% ipython --no-banner

In [1]: import numpy as np

In [2]: np.set_printoptions(suppress=True, linewidth=200)

In [3]: rd = lambda a: np.round(a, 2) + 0

In [4]: E = np.load("w.npy")

In [5]: rd(E)
Out[5]: 
array([[ 0.74, -0.47, -0.26,  0.26,  0.05, -0.26,  0.16],
       [-0.47,  0.15, -0.47,  0.47,  0.09, -0.47,  0.28],
       [-0.26, -0.47,  0.74,  0.26,  0.05, -0.26,  0.16],
       [ 0.26,  0.47,  0.26,  0.74, -0.05,  0.26, -0.16],
       [ 0.05,  0.09,  0.05, -0.05,  0.99,  0.05, -0.03],
       [-0.26, -0.47, -0.26,  0.26,  0.05,  0.74,  0.16],
       [ 0.16,  0.28,  0.16, -0.16, -0.03,  0.16,  0.91]])

In [6]: vec = np.array([5, 4, 1, 1, 4, 1, 2])

In [7]: rhs = E @ vec

In [8]: rd(rhs)
Out[8]: array([ 2.07, -1.28, -1.93,  3.93,  4.59, -1.93,  3.76])

In [9]: rd(np.linalg.solve(E.T, E[2]))
Out[9]: array([0., 0., 1., 0., 0., 0., 0.])

In [10]: rd(np.linalg.solve(E, 4 * rhs))
Out[10]: array([20., 16.,  4.,  4., 16.,  4.,  8.])

In [11]: rd(np.linalg.solve(E, rhs + E[:, 6]))
Out[11]: array([5., 4., 1., 1., 4., 1., 3.])

In [12]: evals, V = np.linalg.eigh(E)

In [13]: vec = np.array([-2, -4, 3, -5, 3, -5, 0])

In [14]: rd(V * np.maximum(evals, 0) @ V.T)
Out[14]: 
array([[ 0.87, -0.24, -0.13,  0.13,  0.03, -0.13,  0.08],
       [-0.24,  0.58, -0.24,  0.24,  0.05, -0.24,  0.14],
       [-0.13, -0.24,  0.87,  0.13,  0.03, -0.13,  0.08],
       [ 0.13,  0.24,  0.13,  0.87, -0.03,  0.13, -0.08],
       [ 0.03,  0.05,  0.03, -0.03,  0.99,  0.03, -0.02],
       [-0.13, -0.24, -0.13,  0.13,  0.03,  0.87,  0.08],
       [ 0.08,  0.14,  0.08, -0.08, -0.02,  0.08,  0.95]])

In [15]: rd(V * np.abs(evals) @ V.T)
Out[15]: 
array([[1., 0., 0., 0., 0., 0., 0.],
       [0., 1., 0., 0., 0., 0., 0.],
       [0., 0., 1., 0., 0., 0., 0.],
       [0., 0., 0., 1., 0., 0., 0.],
       [0., 0., 0., 0., 1., 0., 0.],
       [0., 0., 0., 0., 0., 1., 0.],
       [0., 0., 0., 0., 0., 0., 1.]])

In [16]: rd(np.linalg.det(E))
Out[16]: np.float64(-1.0)

In [17]: np.trace(E)
Out[17]: np.float64(5.0)

In [18]: np.allclose(E @ E.T, E.T @ E)
Out[18]: True

In [19]: np.allclose(E, E.T)
Out[19]: True

In [20]: rd(np.sort(np.abs(np.linalg.eigvals(E))))
Out[20]: array([1., 1., 1., 1., 1., 1., 1.])

In [21]: rd(np.abs(np.linalg.eigvals(E)).max())
Out[21]: np.float64(1.0)

In [22]: X = np.load("sample0.npy")

In [23]: X
Out[23]: 
array([[-2,  1,  1,  1,  1,  2,  2,  1],
       [ 1, -2,  1,  1,  1,  1,  2,  2],
       [ 1,  1, -2,  1,  1,  1,  1,  2],
       [ 1,  1,  1, -2,  1,  1,  1,  1],
       [ 1,  1,  1,  1, -2,  1,  1,  1],
       [ 2,  1,  1,  1,  1, -2,  1,  1],
       [ 2,  2,  1,  1,  1,  1, -2,  1],
       [ 1,  2,  2,  1,  1,  1,  1, -2]])

In [24]: O, V = np.linalg.qr(X[:, :2])[0], np.linalg.qr(X[:, 2:])[0]

In [25]: sv = np.linalg.svd(O.T @ V, compute_uv=False)

In [26]: rd(np.degrees(np.arccos(sv.clip(0, 1))))
Out[26]: array([47.01, 55.76])

In [27]: rd(np.linalg.norm(O @ O.T - V @ V.T, 2))
Out[27]: np.float64(1.0)

In [28]: rng = np.random.default_rng(410600)

In [29]: labels = rng.integers(0, 2, 7)

In [30]: F = (labels[:, None] == labels) * 4 + np.eye(7)

In [31]: F
Out[31]: 
array([[5., 0., 4., 0., 0., 4., 4.],
       [0., 5., 0., 4., 4., 0., 0.],
       [4., 0., 5., 0., 0., 4., 4.],
       [0., 4., 0., 5., 4., 0., 0.],
       [0., 4., 0., 4., 5., 0., 0.],
       [4., 0., 4., 0., 0., 5., 4.],
       [4., 0., 4., 0., 0., 4., 5.]])

In [32]: # symmetric, so the eigenvalues are real

In [33]: u = np.array([-3, 2, -3, 1, 0, 0, 1])

In [34]: M2 = E + np.outer(u, np.eye(7)[1])

In [35]: rd(np.linalg.det(M2) / np.linalg.det(E)), rd(1 + np.linalg.solve(E, u)[1])
Out[35]: (np.float64(4.88), np.float64(4.88))

In [36]: rd(M2)
Out[36]: 
array([[ 0.74, -3.47, -0.26,  0.26,  0.05, -0.26,  0.16],
       [-0.47,  2.15, -0.47,  0.47,  0.09, -0.47,  0.28],
       [-0.26, -3.47,  0.74,  0.26,  0.05, -0.26,  0.16],
       [ 0.26,  1.47,  0.26,  0.74, -0.05,  0.26, -0.16],
       [ 0.05,  0.09,  0.05, -0.05,  0.99,  0.05, -0.03],
       [-0.26, -0.47, -0.26,  0.26,  0.05,  0.74,  0.16],
       [ 0.16,  1.28,  0.16, -0.16, -0.03,  0.16,  0.91]])

In [37]: np.linalg.matrix_rank(np.linalg.inv(M2) - np.linalg.inv(E), tol=1e-8)
Out[37]: np.int64(1)

In [38]: M2 = F[0, 0] * F[1:] - np.outer(F[1:, 0], F[0])

In [39]: M2
Out[39]: 
array([[ 0., 25.,  0., 20., 20.,  0.,  0.],
       [ 0.,  0.,  9.,  0.,  0.,  4.,  4.],
       [ 0., 20.,  0., 25., 20.,  0.,  0.],
       [ 0., 20.,  0., 20., 25.,  0.,  0.],
       [ 0.,  0.,  4.,  0.,  0.,  9.,  4.],
       [ 0.,  0.,  4.,  0.,  0.,  4.,  9.]])

In [40]: np.flatnonzero(~M2.round(6).any(axis=1))
Out[40]: array([], dtype=int64)

In [41]: M = np.loadtxt("a.csv", delimiter=",")

In [42]: rd(M)
Out[42]: 
array([[  3.02, -15.83,   1.51, -13.74,  -8.84, -14.  ],
       [  2.81, -14.97,   1.4 , -12.89,  -8.21, -13.19],
       [  0.54,  -6.07,   0.27,  -4.64,  -2.15,  -4.85],
       [  0.12,  -4.49,   0.06,  -3.37,  -1.25,  -3.43],
       [  0.07,  -4.27,   0.03,  -3.2 ,  -1.14,  -3.23],
       [ -0.23,  -3.05,  -0.11,  -2.31,  -0.56,  -2.18],
       [ -0.42,  -2.08,  -0.21,  -1.65,  -0.19,  -1.38],
       [ -0.5 ,  -1.36,  -0.25,  -1.2 ,  -0.02,  -0.83],
       [ -0.5 ,  -1.09,  -0.25,  -1.02,   0.02,  -0.64],
       [ -0.49,  -0.99,  -0.24,  -0.95,   0.03,  -0.57],
       [ -0.47,  -0.89,  -0.24,  -0.88,   0.03,  -0.5 ],
       [ -0.32,  -0.42,  -0.16,  -0.51,   0.02,  -0.22],
       [ -0.27,  -0.34,  -0.14,  -0.43,   0.02,  -0.17],
       [  0.35,   0.31,   0.17,   0.53,   0.03,   0.16],
       [  0.64,   0.54,   0.32,   1.01,   0.1 ,   0.29],
       [  3.85,   3.8 ,   1.92,   8.54,   2.8 ,   2.82],
       [  5.3 ,   5.88,   2.65,  13.16,   4.92,   4.68],
       [  6.9 ,   8.61,   3.45,  18.99,   7.79,   7.19],
       [  9.55,  14.04,   4.77,  30.15,  13.59,  12.3 ],
       [ 10.26,  15.68,   5.13,  33.45,  15.35,  13.86]])

In [43]: # rows and columns are dependent

In [44]: M2 = M / np.linalg.norm(M, axis=1, keepdims=True)

In [45]: cov = M2 @ M2.T

In [46]: np.argwhere(np.triu(np.abs(cov) > 0.95, 1))
Out[46]: 
array([[ 0,  1],
       [ 0,  2],
       [ 0,  3],
       [ 0,  4],
       [ 0,  5],
       [ 1,  2],
       [ 1,  3],
       [ 1,  4],
       [ 1,  5],
       [ 2,  3],
       [ 2,  4],
       [ 2,  5],
       [ 2,  6],
       [ 3,  4],
       [ 3,  5],
       [ 3,  6],
       [ 4,  5],
       [ 4,  6],
       [ 5,  6],
       [ 5,  7],
       [ 6,  7],
       [ 6,  8],
       [ 6,  9],
       [ 6, 10],
       [ 7,  8],
       [ 7,  9],
       [ 7, 10],
       [ 7, 11],
       [ 7, 12],
       [ 8,  9],
       [ 8, 10],
       [ 8, 11],
       [ 8, 12],
       [ 9, 10],
       [ 9, 11],
       [ 9, 12],
       [10, 11],
       [10, 12],
       [10, 13],
       [11, 12],
       [11, 13],
       [11, 14],
       [12, 13],
       [12, 14],
       [13, 14],
       [13, 15],
       [14, 15],
       [14, 16],
       [15, 16],
       [15, 17],
       [15, 18],
       [15, 19],
       [16, 17],
       [16, 18],
       [16, 19],
       [17, 18],
       [17, 19],
       [18, 19]])

In [47]: rd(np.linalg.norm(M2, axis=1))
Out[47]: array([1., 1., 1., 1., 1., 1., 1., 1., 1., 1., 1., 1., 1., 1., 1., 1., 1., 1., 1., 1.])

In [48]: rd(np.degrees(np.arccos(np.clip(cov[15, 10], -1, 1))))
Out[48]: np.float64(155.22)

In [49]: (cov - 2 * np.eye(20)).round(6).argmax(axis=1)
Out[49]: array([ 1,  0,  3,  4,  3,  4,  5,  8,  9,  8,  9, 12, 11, 14, 13, 16, 17, 16, 19, 18])

In [50]: Z = M[[14, 12]].astype(float)

In [51]: for _ in range(4):
    ...:     labels = np.linalg.norm(M[:, None] - Z, axis=-1).argmin(axis=1)
    ...:     Z = np.array([M[labels == j].mean(axis=0) for j in range(2)])
    ...: 

In [52]: labels
Out[52]: array([1, 1, 1, 1, 1, 1, 1, 1, 1, 1, 1, 1, 1, 1, 1, 1, 0, 0, 0, 0])

In [53]: np.bincount(labels)
Out[53]: array([ 4, 16])

In [54]: rd(Z)
Out[54]: 
array([[ 8.  , 11.05,  4.  , 23.94, 10.41,  9.51],
       [ 0.51, -3.2 ,  0.26, -2.29, -1.21, -2.62]])
